In [1]: import numpy as np

In [2]: np.set_printoptions(suppress=True, linewidth=120)

In [3]: data = np.load("arr.npy")

In [4]: data.round(2)
Out[4]: 
array([[-0.71,  0.  , -0.71,  0.  ,  0.  ],
       [ 0.  ,  1.  ,  0.  ,  0.  ,  0.  ],
       [ 0.71,  0.  , -0.71,  0.  ,  0.  ],
       [ 0.  ,  0.  ,  0.  ,  1.  ,  0.  ],
       [ 0.  ,  0.  ,  0.  ,  0.  ,  1.  ]])

In [5]: # splits into 4 blocks

In [6]: rng = np.random.default_rng(21050)

In [7]: idx = rng.permutation(5)

In [8]: idx
Out[8]: array([2, 1, 4, 3, 0])

In [9]: A2 = data[idx][:, idx]

In [10]: np.round(np.trace(A2), 2)
Out[10]: np.float64(1.59)

In [11]: A2.round(2)
Out[11]: 
array([[-0.71,  0.  ,  0.  ,  0.  ,  0.71],
       [ 0.  ,  1.  ,  0.  ,  0.  ,  0.  ],
       [ 0.  ,  0.  ,  1.  ,  0.  ,  0.  ],
       [ 0.  ,  0.  ,  0.  ,  1.  ,  0.  ],
       [-0.71,  0.  ,  0.  ,  0.  , -0.71]])

In [12]: round(float(np.linalg.det(A2)), 2), round(np.linalg.det(data[idx]), 2)
Out[12]: (1.0, np.float64(1.0))

In [13]: def softmax(z):
    ...:     e = np.exp(z - z.max(axis=-1, keepdims=True))
    ...:     return e / e.sum(axis=-1, keepdims=True)
    ...: 

In [14]: np.round(softmax(10 * A2[2]), 2) + 0
Out[14]: array([0., 0., 1., 0., 0.])

In [15]: scores = A2 @ A2.T / np.sqrt(5)

In [16]: np.round(softmax(scores)[2] @ A2, 2) + 0
Out[16]: array([-0.25,  0.18,  0.28,  0.18,  0.  ])

In [17]: np.round(softmax(scores), 2)
Out[17]: 
array([[0.28, 0.18, 0.18, 0.18, 0.18],
       [0.18, 0.28, 0.18, 0.18, 0.18],
       [0.18, 0.18, 0.28, 0.18, 0.18],
       [0.18, 0.18, 0.18, 0.28, 0.18],
       [0.18, 0.18, 0.18, 0.18, 0.28]])

In [18]: x0 = np.array([0, 5, 0, 3, 0])

In [19]: round(float(np.linalg.norm(x0)), 2), np.round(np.linalg.norm(data @ x0), 2)
Out[19]: (5.83, np.float64(5.83))

In [20]: data.T @ (data @ x0)
Out[20]: array([0., 5., 0., 3., 0.])

In [21]: [p for p in range(1, 25) if np.allclose(np.linalg.matrix_power(data, p), np.eye(5))]
Out[21]: [8, 16, 24]

In [22]: x0 = np.array([1, 0, 1, -2, -2])

In [23]: rhs = data @ x0

In [24]: coef, lr = np.zeros(5), 1 / np.linalg.norm(data, 2) ** 2

In [25]: for i in range(3):
    ...:     coef -= lr * data.T @ (data @ coef - rhs)
    ...:     if i % 1 == 0: print(i, round(np.linalg.norm(data @ coef - rhs), 2))
    ...: 
0 0.0
1 0.0
2 0.0

In [26]: coef.round(2)
Out[26]: array([ 1.,  0.,  1., -2., -2.])

In [27]: np.round(np.linalg.cond(data), 2)
Out[27]: np.float64(1.0)

In [28]: f = np.array([-2, 0, -2])

In [29]: M = np.outer(rng.normal(size=11), f) + 0.05 * rng.normal(size=(11, 3))

In [30]: M.round(2) + 0
Out[30]: 
array([[ 1.07, -0.01,  1.08],
       [ 1.09,  0.03,  1.25],
       [ 0.71,  0.  ,  0.71],
       [ 0.56, -0.03,  0.5 ],
       [ 2.48, -0.1 ,  2.4 ],
       [-2.24, -0.07, -2.28],
       [-1.11,  0.02, -1.18],
       [ 0.6 ,  0.09,  0.57],
       [-0.69,  0.  , -0.72],
       [-3.7 , -0.08, -3.72],
       [ 0.16, -0.03,  0.16]])

In [31]: left, sigma, VT = np.linalg.svd(M)

In [32]: np.argmax(sigma[:-1] / (sigma[1:] + 1e-6)) + 1
Out[32]: np.int64(1)

In [33]: A2 = left[:, :1] @ np.diag(sigma[:1]) @ VT[:1]

In [34]: np.round(np.linalg.norm(M - A2, 2), 2), np.round(sigma[1], 2)
Out[34]: (np.float64(0.19), np.float64(0.19))

In [35]: A2.round(2) + 0
Out[35]: 
array([[ 1.07,  0.01,  1.08],
       [ 1.16,  0.01,  1.17],
       [ 0.71,  0.01,  0.71],
       [ 0.53,  0.  ,  0.53],
       [ 2.43,  0.02,  2.45],
       [-2.26, -0.02, -2.27],
       [-1.14, -0.01, -1.15],
       [ 0.58,  0.01,  0.59],
       [-0.7 , -0.01, -0.71],
       [-3.7 , -0.03, -3.72],
       [ 0.16,  0.  ,  0.16]])

In [36]: np.round(A2.sum(axis=1), 2)
Out[36]: array([ 2.16,  2.34,  1.43,  1.07,  4.9 , -4.55, -2.3 ,  1.18, -1.42, -7.45,  0.32])

In [37]: np.round(A2.mean(axis=0), 2) + 0
Out[37]: array([-0.11,  0.  , -0.11])

In [38]: A2.shape
Out[38]: (11, 3)

In [39]: np.round(A2.sum(axis=0), 2)
Out[39]: array([-1.16, -0.01, -1.16])
